% ipython --no-banner

In [1]: import numpy as np

In [2]: np.set_printoptions(precision=2, suppress=True, linewidth=200)

In [3]: W0 = np.loadtxt("dump.csv", delimiter=",")

In [4]: W0
Out[4]: 
array([[ 0.,  0.,  0.,  0.,  0.,  0.,  0.,  0., -4.,  0.,  0.,  0.],
       [ 0.,  0.,  0.,  0.,  0.,  0.,  0.,  0.,  0.,  0.,  6.,  0.],
       [ 0.,  0.,  4.,  0.,  0.,  0.,  0.,  0.,  0.,  0.,  0.,  0.],
       [ 0.,  0.,  0.,  0.,  0.,  0.,  0.,  0.,  0.,  0.,  0.,  4.],
       [ 0., -2.,  0.,  0.,  0.,  0.,  0.,  0.,  0.,  0.,  0.,  0.],
       [ 0.,  0.,  0.,  0.,  0.,  0.,  0.,  0.,  0.,  4.,  0.,  0.],
       [ 0.,  0.,  0.,  9.,  0.,  0.,  0.,  0.,  0.,  0.,  0.,  0.],
       [ 0.,  0.,  0.,  0.,  0.,  0.,  0.,  2.,  0.,  0.,  0.,  0.],
       [ 0.,  0.,  0.,  0.,  0.,  0.,  4.,  0.,  0.,  0.,  0.,  0.],
       [ 5.,  0.,  0.,  0.,  0.,  0.,  0.,  0.,  0.,  0.,  0.,  0.],
       [ 0.,  0.,  0.,  0.,  0.,  8.,  0.,  0.,  0.,  0.,  0.,  0.],
       [ 0.,  0.,  0.,  0., -1.,  0.,  0.,  0.,  0.,  0.,  0.,  0.]])

In [5]: # 3 blocks once reordered

In [6]: rng = np.random.default_rng(30264)

In [7]: labels = rng.permutation(12)

In [8]: labels
Out[8]: array([ 7,  4,  5,  6,  3,  1,  9, 10,  2,  8, 11,  0])

In [9]: B = W0[labels][:, labels]

In [10]: np.diag(B)
Out[10]: array([2., 0., 0., 0., 0., 0., 0., 0., 4., 0., 0., 0.])

In [11]: B
Out[11]: 
array([[ 2.,  0.,  0.,  0.,  0.,  0.,  0.,  0.,  0.,  0.,  0.,  0.],
       [ 0.,  0.,  0.,  0.,  0., -2.,  0.,  0.,  0.,  0.,  0.,  0.],
       [ 0.,  0.,  0.,  0.,  0.,  0.,  4.,  0.,  0.,  0.,  0.,  0.],
       [ 0.,  0.,  0.,  0.,  9.,  0.,  0.,  0.,  0.,  0.,  0.,  0.],
       [ 0.,  0.,  0.,  0.,  0.,  0.,  0.,  0.,  0.,  0.,  4.,  0.],
       [ 0.,  0.,  0.,  0.,  0.,  0.,  0.,  6.,  0.,  0.,  0.,  0.],
       [ 0.,  0.,  0.,  0.,  0.,  0.,  0.,  0.,  0.,  0.,  0.,  5.],
       [ 0.,  0.,  8.,  0.,  0.,  0.,  0.,  0.,  0.,  0.,  0.,  0.],
       [ 0.,  0.,  0.,  0.,  0.,  0.,  0.,  0.,  4.,  0.,  0.,  0.],
       [ 0.,  0.,  0.,  4.,  0.,  0.,  0.,  0.,  0.,  0.,  0.,  0.],
       [ 0., -1.,  0.,  0.,  0.,  0.,  0.,  0.,  0.,  0.,  0.,  0.],
       [ 0.,  0.,  0.,  0.,  0.,  0.,  0.,  0.,  0., -4.,  0.,  0.]])

In [12]: np.trace(B)
Out[12]: np.float64(6.0)

In [13]: F = np.array([[0, -1, -4, -3, 1, 1],
    ...:     [1, 0, -1, -2, 3, -1],
    ...:     [4, 1, 0, 1, -3, -1],
    ...:     [3, 2, -1, 0, -1, 3],
    ...:     [-1, -3, 3, 1, 0, 0],
    ...:     [-1, 1, 1, -3, 0, 0]])

In [14]: np.round(np.linalg.norm(F), 2)
Out[14]: np.float64(11.31)

In [15]: np.count_nonzero(F)
Out[15]: np.int64(28)

In [16]: print(np.abs(F).max())
4

In [17]: print(np.diff(F, axis=0))
[[ 1  1  3  1  2 -2]
 [ 3  1  1  3 -6  0]
 [-1  1 -1 -1  2  4]
 [-4 -5  4  1  1 -3]
 [ 0  4 -2 -4  0  0]]

In [18]: F.shape
Out[18]: (6, 6)

In [19]: print(F.sum(axis=1))
[-6  0  2  6  0 -2]

In [20]: vec = np.array([1, -3, -1, 3, 0, 0])

In [21]: np.linalg.svd(F, compute_uv=False)
Out[21]: array([6.86, 6.86, 3.28, 3.28, 2.49, 2.49])

In [22]: print(np.round(np.linalg.eigvals(F).real, 2) + 0)
[0. 0. 0. 0. 0. 0.]

In [23]: vec @ F @ vec
Out[23]: np.int64(0)

In [24]: q = np.linalg.solve(np.eye(6) - F, np.eye(6) + F)

In [25]: round(float(np.linalg.det(q)), 2)
Out[25]: 1.0

In [26]: print(np.round(q @ q.T, 2) + 0)
[[1. 0. 0. 0. 0. 0.]
 [0. 1. 0. 0. 0. 0.]
 [0. 0. 1. 0. 0. 0.]
 [0. 0. 0. 1. 0. 0.]
 [0. 0. 0. 0. 1. 0.]
 [0. 0. 0. 0. 0. 1.]]

In [27]: print(W0 @ W0.T)
[[16.  0.  0.  0.  0.  0.  0.  0.  0.  0.  0.  0.]
 [ 0. 36.  0.  0.  0.  0.  0.  0.  0.  0.  0.  0.]
 [ 0.  0. 16.  0.  0.  0.  0.  0.  0.  0.  0.  0.]
 [ 0.  0.  0. 16.  0.  0.  0.  0.  0.  0.  0.  0.]
 [ 0.  0.  0.  0.  4.  0.  0.  0.  0.  0.  0.  0.]
 [ 0.  0.  0.  0.  0. 16.  0.  0.  0.  0.  0.  0.]
 [ 0.  0.  0.  0.  0.  0. 81.  0.  0.  0.  0.  0.]
 [ 0.  0.  0.  0.  0.  0.  0.  4.  0.  0.  0.  0.]
 [ 0.  0.  0.  0.  0.  0.  0.  0. 16.  0.  0.  0.]
 [ 0.  0.  0.  0.  0.  0.  0.  0.  0. 25.  0.  0.]
 [ 0.  0.  0.  0.  0.  0.  0.  0.  0.  0. 64.  0.]
 [ 0.  0.  0.  0.  0.  0.  0.  0.  0.  0.  0.  1.]]

In [28]: W0[:, 11] @ W0[:, 4]
Out[28]: np.float64(0.0)

In [29]: np.linalg.svd(W0, compute_uv=False)
Out[29]: array([9., 8., 6., 5., 4., 4., 4., 4., 4., 2., 2., 1.])

In [30]: data = np.array([[0.0, -7.0, -2.0, -7.0],
    ...:     [-4.0, -12.0, -4.0, -14.0],
    ...:     [0.0, 10.0, 2.0, 10.0],
    ...:     [4.0, 9.0, 4.0, 11.0]])

In [31]: data
Out[31]: 
array([[  0.,  -7.,  -2.,  -7.],
       [ -4., -12.,  -4., -14.],
       [  0.,  10.,   2.,  10.],
       [  4.,   9.,   4.,  11.]])

In [32]: left, sv, VT = np.linalg.svd(data)

In [33]: print(sv.round(2) + 0)
[29.96  3.75  0.64  0.  ]

In [34]: B = left[:, :3] @ np.diag(sv[:3]) @ VT[:3]

In [35]: B.round(2) + 0
Out[35]: 
array([[  0.,  -7.,  -2.,  -7.],
       [ -4., -12.,  -4., -14.],
       [  0.,  10.,   2.,  10.],
       [  4.,   9.,   4.,  11.]])

In [36]: np.round(np.linalg.norm(data - B, 2), 2), np.round(sv[3], 2)
Out[36]: (np.float64(0.0), np.float64(0.0))

In [37]: np.linalg.matrix_rank(B)
Out[37]: np.int64(3)
